$ ipython --no-banner

In [1]: import numpy as np

In [2]: from numpy import linalg as LA

In [3]: np.set_printoptions(suppress=True, linewidth=100)

In [4]: A = np.loadtxt("run7.csv", delimiter=",")

In [5]: A.round(2)
Out[5]: 
array([[ 0.4 ,  0.36,  0.27,  0.16, -0.09],
       [ 0.36,  0.76, -0.05, -0.18,  0.13],
       [ 0.27, -0.05,  0.41,  0.27, -0.3 ],
       [ 0.16, -0.18,  0.27,  0.7 ,  0.28],
       [-0.09,  0.13, -0.3 ,  0.28,  0.74]])

In [6]: x = np.array([0, 0, 1, 1, 1])

In [7]: np.round(LA.eigvalsh(2 * A - np.eye(5)), 2)
Out[7]: array([-1., -1.,  1.,  1.,  1.])

In [8]: np.round(np.trace(A), 2)
Out[8]: np.float64(3.0)

In [9]: np.round(A @ x, 2)
Out[9]: array([ 0.35, -0.1 ,  0.38,  1.25,  0.71])

In [10]: np.round(A @ A @ x, 2)
Out[10]: array([ 0.35, -0.1 ,  0.38,  1.25,  0.71])

In [11]: np.round((x - A @ x) @ (A @ x), 2)
Out[11]: np.float64(-0.0)

In [12]: np.round(A @ LA.pinv(A) @ A, 2)
Out[12]: 
array([[ 0.4 ,  0.36,  0.27,  0.16, -0.09],
       [ 0.36,  0.76, -0.05, -0.18,  0.13],
       [ 0.27, -0.05,  0.41,  0.27, -0.3 ],
       [ 0.16, -0.18,  0.27,  0.7 ,  0.28],
       [-0.09,  0.13, -0.3 ,  0.28,  0.74]])

In [13]: np.unique(A.round(6), axis=0).shape
Out[13]: (5, 5)

In [14]: round(float(LA.norm(A, 2) / LA.norm(A)), 2)
Out[14]: 0.58

In [15]: [round(float(x), 2) for x in LA.svd(A, compute_uv=False)[:3]]
Out[15]: [1.0, 1.0, 1.0]

In [16]: LA.cond(A) > 100
Out[16]: np.True_

In [17]: vals, vecs = LA.eigh(A)

In [18]: x = np.array([1, 1, 0, -1, -1])

In [19]: np.round(LA.eigvalsh(A[1:, 1:]), 2) + 0
Out[19]: array([0. , 0.6, 1. , 1. ])

In [20]: np.round(x @ A @ x / (x @ x), 2), round(vals[0], 2), round(vals[-1], 2)
Out[20]: (np.float64(0.95), np.float64(-0.0), np.float64(1.0))

In [21]: u = np.array([3, -2])

In [22]: np.round(np.convolve(A[4], u), 2)
Out[22]: array([-0.26,  0.57, -1.17,  1.44,  1.66, -1.48])

In [23]: np.round(np.cross(A[4, :3], A[0, :3]), 2)
Out[23]: array([ 0.15, -0.1 , -0.08])

In [24]: np.round(np.correlate(A[4], A[0], "full"), 2)
Out[24]: array([ 0.01, -0.03,  0.02, -0.07, -0.09,  0.14,  0.18,  0.38,  0.29])

In [25]: m1 = np.load("dump.npy")

In [26]: m1
Out[26]: 
array([[-15,  12,  15],
       [ -5,   4,   5],
       [-15,  12,  15],
       [ 15, -12, -15]])

In [27]: # rows and columns are dependent

In [28]: T = np.stack([m1, 4 * m1, m1[::-1]])

In [29]: LA.matrix_rank(T)
Out[29]: array([1, 1, 1])

In [30]: T.shape
Out[30]: (3, 4, 3)

In [31]: (T @ m1.T).shape
Out[31]: (3, 4, 4)

In [32]: LA.matrix_rank(T.reshape(3, -1))
Out[32]: np.int64(2)

In [33]: r = LA.matrix_rank(m1)

In [34]: r
Out[34]: np.int64(1)

In [35]: N = LA.svd(m1)[2][r:].T

In [36]: [int(LA.matrix_rank(np.delete(m1, i, axis=0))) for i in range(4)]
Out[36]: [1, 1, 1, 1]

In [37]: [int(LA.matrix_rank(m1[:, :j + 1])) for j in range(3)]
Out[37]: [1, 1, 1]

In [38]: np.allclose(m1 @ N, 0)
Out[38]: True

In [39]: LA.matrix_rank(m1.T @ m1), LA.matrix_rank(m1 @ m1.T)
Out[39]: (np.int64(1), np.int64(1))
